In [1]: import numpy as np

In [2]: from numpy import linalg as LA

In [3]: np.set_printoptions(precision=1, suppress=True, linewidth=140)

In [4]: def rnd(a):
   ...:     return np.round(a, 1) + 0
   ...: 

In [5]: X = np.load("out4.npy")

In [6]: X
Out[6]: 
array([[1, 0, 3, 2, 0, 0],
       [0, 0, 0, 0, 1, 1],
       [2, 0, 0, 0, 1, 0],
       [0, 0, 3, 3, 0, 1],
       [0, 0, 2, 1, 0, 0],
       [0, 0, 0, 3, 0, 0],
       [2, 0, 0, 0, 0, 0]])

In [7]: Uu, s, VT = LA.svd(X)

In [8]: rnd(s)
Out[8]: array([6.4, 3. , 2.3, 1.6, 0.6, 0. ])

In [9]: M2 = Uu[:, :5] @ np.diag(s[:5]) @ VT[:5]

In [10]: rnd(M2)
Out[10]: 
array([[1., 0., 3., 2., 0., 0.],
       [0., 0., 0., 0., 1., 1.],
       [2., 0., 0., 0., 1., 0.],
       [0., 0., 3., 3., 0., 1.],
       [0., 0., 2., 1., 0., 0.],
       [0., 0., 0., 3., 0., 0.],
       [2., 0., 0., 0., 0., 0.]])

In [11]: rnd(LA.norm(X - M2) / LA.norm(X))
Out[11]: np.float64(0.0)

In [12]: rnd(LA.norm(X - M2, 2)), rnd(s[5])
Out[12]: (np.float64(0.0), np.float64(0.0))

In [13]: Uu, s, VT = LA.svd(X)

In [14]: V = VT[:(s > 1e-8).sum()]

In [15]: rng = np.random.default_rng(70)

In [16]: x = X[2] + -3 * X[6] + rng.integers(2) * np.eye(6)[1]

In [17]: x
Out[17]: array([-4.,  1.,  0.,  0.,  1.,  0.])

In [18]: np.allclose(V.T @ V @ x, x)
Out[18]: False

In [19]: rnd(V.T @ V)
Out[19]: 
array([[1., 0., 0., 0., 0., 0.],
       [0., 0., 0., 0., 0., 0.],
       [0., 0., 1., 0., 0., 0.],
       [0., 0., 0., 1., 0., 0.],
       [0., 0., 0., 0., 1., 0.],
       [0., 0., 0., 0., 0., 1.]])

In [20]: data = np.load("mat.npy")

In [21]: data
Out[21]: 
array([[ 3. ,  1.4,  1. ,  0.5],
       [-3.6,  0.2,  1. , -0.9],
       [-5.2, -0.9, -0.6, -2.7],
       [-4.2,  3.1,  3.7, -1.2],
       [-2.4,  0.5,  0.1, -0.6],
       [-2.4,  0.8,  0.5, -0.1],
       [ 2.8, -2. ,  1.3,  1.2]])

In [22]: data @ data
ValueError: matmul: Input operand 1 has a mismatch in its core dimension 0, with gufunc signature (n?,k),(k,m?)->(n?,m?) (size 7 is different from 4)


In [23]: G = data.T @ data

In [24]: (data @ data.T).shape
Out[24]: (7, 7)

In [25]: rnd(np.diag(G))
Out[25]: array([86. , 17.3, 18. , 11.6])

In [26]: rnd(np.trace(G)), rnd((data ** 2).sum())
Out[26]: (np.float64(132.9), np.float64(132.9))

In [27]: np.allclose(G, G.T)
Out[27]: True

In [28]: LA.matrix_rank(G)
Out[28]: np.int64(4)

In [29]: rnd(G)
Out[29]: 
array([[ 86. , -13.6, -10.8,  28.9],
       [-13.6,  17.3,  11.5,  -3.6],
       [-10.8,  11.5,  18. ,  -1.8],
       [ 28.9,  -3.6,  -1.8,  11.6]])

In [30]: rnd(LA.svd(data, compute_uv=False) ** 2)
Out[30]: array([100.3,  25. ,   6.2,   1.5])

In [31]: K = np.load("run10.npy")

In [32]: K
Out[32]: 
array([[ 2.8,  0.5, -0.5,  0.3, -0.4],
       [ 0.5,  5. , -1.1, -0.7, -0.6],
       [-0.5, -1.1,  5.2,  1.5,  0.1],
       [ 0.3, -0.7,  1.5,  3.4, -1. ],
       [-0.4, -0.6,  0.1, -1. ,  6.6]])

In [33]: Q, V = LA.qr(K[:, :4])[0], LA.qr(K[:, 4:])[0]

In [34]: s = LA.svd(Q.T @ V, compute_uv=False)

In [35]: rnd(LA.norm(Q @ Q.T - V @ V.T, 2))
Out[35]: np.float64(1.0)

In [36]: (s > 0.9).sum()
Out[36]: np.int64(0)

In [37]: m1 = np.load("x.npy")

In [38]: m1
Out[38]: 
array([[-1.3,  1. ,  1.2, -1.5],
       [ 0.7, -0.1, -0.2,  0.3],
       [-0.2,  0.1,  0.5, -0.3],
       [ 0.6, -1.3, -0.9,  1.3],
       [-2.6,  1.3,  2.7, -2.7],
       [-0.3,  0.7,  0.9, -0.4],
       [-1.4,  1.1,  2.3, -1.6],
       [-3.3,  3.3,  5.3, -2.8],
       [ 1.7, -1.4, -2.3,  1.5],
       [ 0.8, -1. , -0.8,  0.7],
       [-2.2,  2.5,  3.2, -1.7],
       [-4. ,  4.2,  6.3, -3.7],
       [-3. ,  2.4,  5.1, -2.7],
       [-3.2,  3. ,  4.9, -3.5],
       [ 2.2, -1.4, -3.1,  1.9],
       [ 0. ,  0. ,  0.2,  0.1],
       [-0.3, -1. , -0.6,  0. ],
       [-3.8,  3.4,  5.6, -3.8]])

In [39]: G = np.cov(m1, rowvar=False)

In [40]: G.shape
Out[40]: (4, 4)

In [41]: d = LA.norm(m1[:, None] - m1[None], axis=-1)

In [42]: np.flatnonzero(d[2] < d.mean() / 2)
Out[42]: array([ 0,  1,  2,  5,  9, 15, 16])

In [43]: (d + 1e9 * np.eye(18)).round(6).argmin(axis=1)
Out[43]: array([ 6, 15, 15,  9,  6,  2,  0, 13, 14,  3,  4, 17,  7,  7,  8,  2,  9, 13])

In [44]: rnd(LA.norm(m1 - m1.mean(axis=0), axis=1))
Out[44]: array([0.7, 3.1, 1.9, 4.5, 2.5, 1.3, 0.9, 5.2, 6. , 4.1, 2.5, 6.9, 4.5, 5. , 6.9, 2.4, 3.3, 6. ])

In [45]: d[2].round(6).argsort(kind="stable")[:4]
Out[45]: array([ 2, 15,  5,  1])

In [46]: LA.matrix_rank(d ** 2)
Out[46]: np.int64(6)

In [47]: d.mean(axis=1).argmax()
Out[47]: np.int64(14)

In [48]: Q, Rm = LA.qr(m1)

In [49]: np.allclose(Rm.T @ Rm, m1.T @ m1)
Out[49]: True

In [50]: rnd(abs(Rm[0, 0])), rnd(LA.norm(m1[:, 0]))
Out[50]: (np.float64(9.2), np.float64(9.2))

In [51]: rnd(Rm)
Out[51]: 
array([[  9.2,  -8.2, -13.6,   8.8],
       [  0. ,  -2.3,  -1.5,   0.3],
       [  0. ,   0. ,  -1.6,  -0.2],
       [  0. ,   0. ,   0. ,  -1.2]])

In [52]: Q.shape, Rm.shape
Out[52]: ((18, 4), (4, 4))

In [53]: np.trace(Q @ Q.T)
Out[53]: np.float64(4.0)

In [54]: rnd(np.abs(np.diag(Rm)))
Out[54]: array([9.2, 2.3, 1.6, 1.2])

In [55]: rnd(Q.T @ Q)
Out[55]: 
array([[1., 0., 0., 0.],
       [0., 1., 0., 0.],
       [0., 0., 1., 0.],
       [0., 0., 0., 1.]])

In [56]: x = np.array([3, 1, 0, 0])

In [57]: y = m1 @ x

In [58]: rnd(y)
Out[58]: array([-2.9,  2. , -0.5,  0.5, -6.5, -0.2, -3.1, -6.6,  3.7,  1.4, -4.1, -7.8, -6.6, -6.6,  5.2,  0. , -1.9, -8. ])

In [59]: rnd(LA.pinv(m1) @ m1)
Out[59]: 
array([[1., 0., 0., 0.],
       [0., 1., 0., 0.],
       [0., 0., 1., 0.],
       [0., 0., 0., 1.]])

In [60]: rnd(LA.solve(m1.T @ m1, m1.T @ y))
Out[60]: array([3., 1., 0., 0.])

In [61]: y = y + 0.3 * rng.normal(size=18)

In [62]: rnd(y)
Out[62]: array([-3.2,  2.3, -0.6,  0.9, -6.9, -0.1, -3.1, -6.4,  3.5,  1.5, -3.6, -8.1, -6.7, -6.3,  5. ,  0.5, -2.1, -8.1])

In [63]: beta, *_ = LA.lstsq(m1, y)

In [64]: rnd(m1.T @ (y - m1 @ beta))
Out[64]: array([0., 0., 0., 0.])

In [65]: rnd(beta)
Out[65]: array([3. , 1. , 0.2, 0.4])

In [66]: rnd(LA.norm(y - m1 @ beta))
Out[66]: np.float64(1.0)

In [67]: [round(float(LA.norm(LA.solve(m1.T @ m1 + lam * np.eye(4), m1.T @ y))), 2) for lam in (0, 1, 10, 100)]
Out[67]: [3.2, 2.18, 1.1, 0.76]

In [68]: proj = m1 @ LA.solve(m1.T @ m1, m1.T)

In [69]: np.allclose(proj @ proj, proj)
Out[69]: True

In [70]: rnd(np.diag(proj))
Out[70]: array([0.2, 0.2, 0. , 0.4, 0.4, 0.1, 0.1, 0.3, 0.1, 0.2, 0.4, 0.3, 0.4, 0.3, 0.1, 0. , 0.3, 0.2])

In [71]: rnd(LA.eigvalsh(proj))
Out[71]: array([0., 0., 0., 0., 0., 0., 0., 0., 0., 0., 0., 0., 0., 0., 1., 1., 1., 1.])

In [72]: labels = rng.integers(0, 2, 7)

In [73]: E = np.array([[1, 0, 2, 2, 1, 2, 2],
    ...:     [1, 1, 0, 1, 1, 1, 2],
    ...:     [2, 0, 0, 0, 2, 2, 2],
    ...:     [1, 0, 0, 2, 2, 1, 0],
    ...:     [0, 1, 0, 0, 0, 0, 0],
    ...:     [0, 0, 2, 1, 2, 0, 0],
    ...:     [1, 2, 2, 0, 0, 0, 1]]) * (labels[:, None] == labels)

In [74]: E
Out[74]: 
array([[1, 0, 2, 0, 1, 2, 2],
       [1, 1, 0, 0, 1, 1, 2],
       [2, 0, 0, 0, 2, 2, 2],
       [0, 0, 0, 2, 0, 0, 0],
       [0, 1, 0, 0, 0, 0, 0],
       [0, 0, 2, 0, 2, 0, 0],
       [1, 2, 2, 0, 0, 0, 1]])

In [75]: # 2 groups of indices that never mix

In [76]: Q, V = LA.qr(E[:, :4])[0], LA.qr(E[:, 4:])[0]

In [77]: s = LA.svd(Q.T @ V, compute_uv=False)

In [78]: rnd(np.degrees(np.arccos(s.clip(0, 1))))
Out[78]: array([17. , 30.3, 66.9])

In [79]: rnd(LA.norm(Q @ Q.T - V @ V.T, 2))
Out[79]: np.float64(1.0)

In [80]: (s > 0.9).sum()
Out[80]: np.int64(1)

In [81]: arr = np.eye(3, dtype=int)[rng.permutation(3)] * np.array([1, 6, 5])

In [82]: arr
Out[82]: 
array([[0, 6, 0],
       [0, 0, 5],
       [1, 0, 0]])

In [83]: labels = rng.permutation(3)

In [84]: labels
Out[84]: array([1, 0, 2])

In [85]: M2 = arr[labels][:, labels]

In [86]: rnd(LA.det(M2)), rnd(LA.det(arr[labels]))
Out[86]: (np.float64(30.0), np.float64(-30.0))

In [87]: np.diag(M2)
Out[87]: array([0, 0, 0])

In [88]: np.allclose(M2, arr)
Out[88]: False

In [89]: labels = rng.permutation(7)

In [90]: labels
Out[90]: array([3, 1, 0, 5, 2, 4, 6])

In [91]: M2 = E[labels][:, labels]

In [92]: np.diag(M2)
Out[92]: array([2, 1, 1, 0, 0, 0, 1])

In [93]: F = np.loadtxt("data.csv", delimiter=",")

In [94]: rnd(F)
Out[94]: 
array([[ 0.3, -0.7, -0.7],
       [-0.7,  0.3, -0.7],
       [-0.7, -0.7,  0.3]])

In [95]: Q, V = LA.qr(F[:, :2])[0], LA.qr(F[:, 2:])[0]

In [96]: s = LA.svd(Q.T @ V, compute_uv=False)

In [97]: np.degrees(np.arccos(s.clip(0, 1)))
Out[97]: array([90.])

In [98]: (s > 0.9).sum()
Out[98]: np.int64(0)

In [99]: rnd(np.fft.fft(F[0]))
Out[99]: array([-1.+0.j,  1.+0.j,  1.+0.j])

In [100]: np.allclose(F @ F.T, F.T @ F)
Out[100]: True

In [101]: ev, V = LA.eigh(F)

In [102]: rnd(LA.svd(F, compute_uv=False))
Out[102]: array([1., 1., 1.])

In [103]: ev.sum(), np.trace(F)
Out[103]: (np.float64(1.0), np.float64(1.0))

In [104]: feats = np.load("test17.npy")

In [105]: feats
Out[105]: 
array([[-14,   0,   1,   5,  13,   2,  18],
       [  0,  -6,  12,  -1,  -5,  -3,  -1],
       [  1,  12,  -2,  -4,  -6, -11,  -8],
       [  5,  -1,  -4,   4,  -7,   6,   7],
       [ 13,  -5,  -6,  -7,  10,  -6,   7],
       [  2,  -3, -11,   6,  -6,   4,   1],
       [ 18,  -1,  -8,   7,   7,   1,  10]])

In [106]: # equal to its transpose

In [107]: ev, V = LA.eigh(feats)

In [108]: x = np.array([-1, 3, -2, -4, -4, 4, -4])

In [109]: x @ feats @ x
Out[109]: np.int64(680)

In [110]: (np.sign(V[:, -1].round(6)) == np.sign(V[0, -1].round(6))).astype(int)
Out[110]: array([1, 0, 0, 1, 1, 1, 1])

In [111]: rnd(LA.eigvalsh(feats[1:, 1:]))
Out[111]: array([-18.4,  -8.8,  -5.2,   7.2,  19.5,  25.8])

In [112]: rnd(V * np.maximum(ev, 0) @ V.T)
Out[112]: 
array([[ 5.9, -1.3, -2.8,  2.3,  6.5, -0.1,  9.3],
       [-1.3,  3.6,  5.1, -0.6, -3.2, -3.5, -2.3],
       [-2.8,  5.1,  7.9, -3.3, -3.5, -6.3, -5.5],
       [ 2.3, -0.6, -3.3,  7.7, -4. ,  5.7,  6. ],
       [ 6.5, -3.2, -3.5, -4. , 14.6, -3.7,  8.1],
       [-0.1, -3.5, -6.3,  5.7, -3.7,  8.3,  2.1],
       [ 9.3, -2.3, -5.5,  6. ,  8.1,  2.1, 15.6]])

In [113]: labels = rng.permutation(7)

In [114]: labels
Out[114]: array([1, 3, 4, 0, 5, 2, 6])

In [115]: M2 = feats[labels][:, labels]

In [116]: M2
Out[116]: 
array([[ -6,  -1,  -5,   0,  -3,  12,  -1],
       [ -1,   4,  -7,   5,   6,  -4,   7],
       [ -5,  -7,  10,  13,  -6,  -6,   7],
       [  0,   5,  13, -14,   2,   1,  18],
       [ -3,   6,  -6,   2,   4, -11,   1],
       [ 12,  -4,  -6,   1, -11,  -2,  -8],
       [ -1,   7,   7,  18,   1,  -8,  10]])

In [117]: np.diag(M2)
Out[117]: array([ -6,   4,  10, -14,   4,  -2,  10])

In [118]: np.allclose(M2, feats)
Out[118]: False

In [119]: np.trace(M2)
Out[119]: np.int64(6)
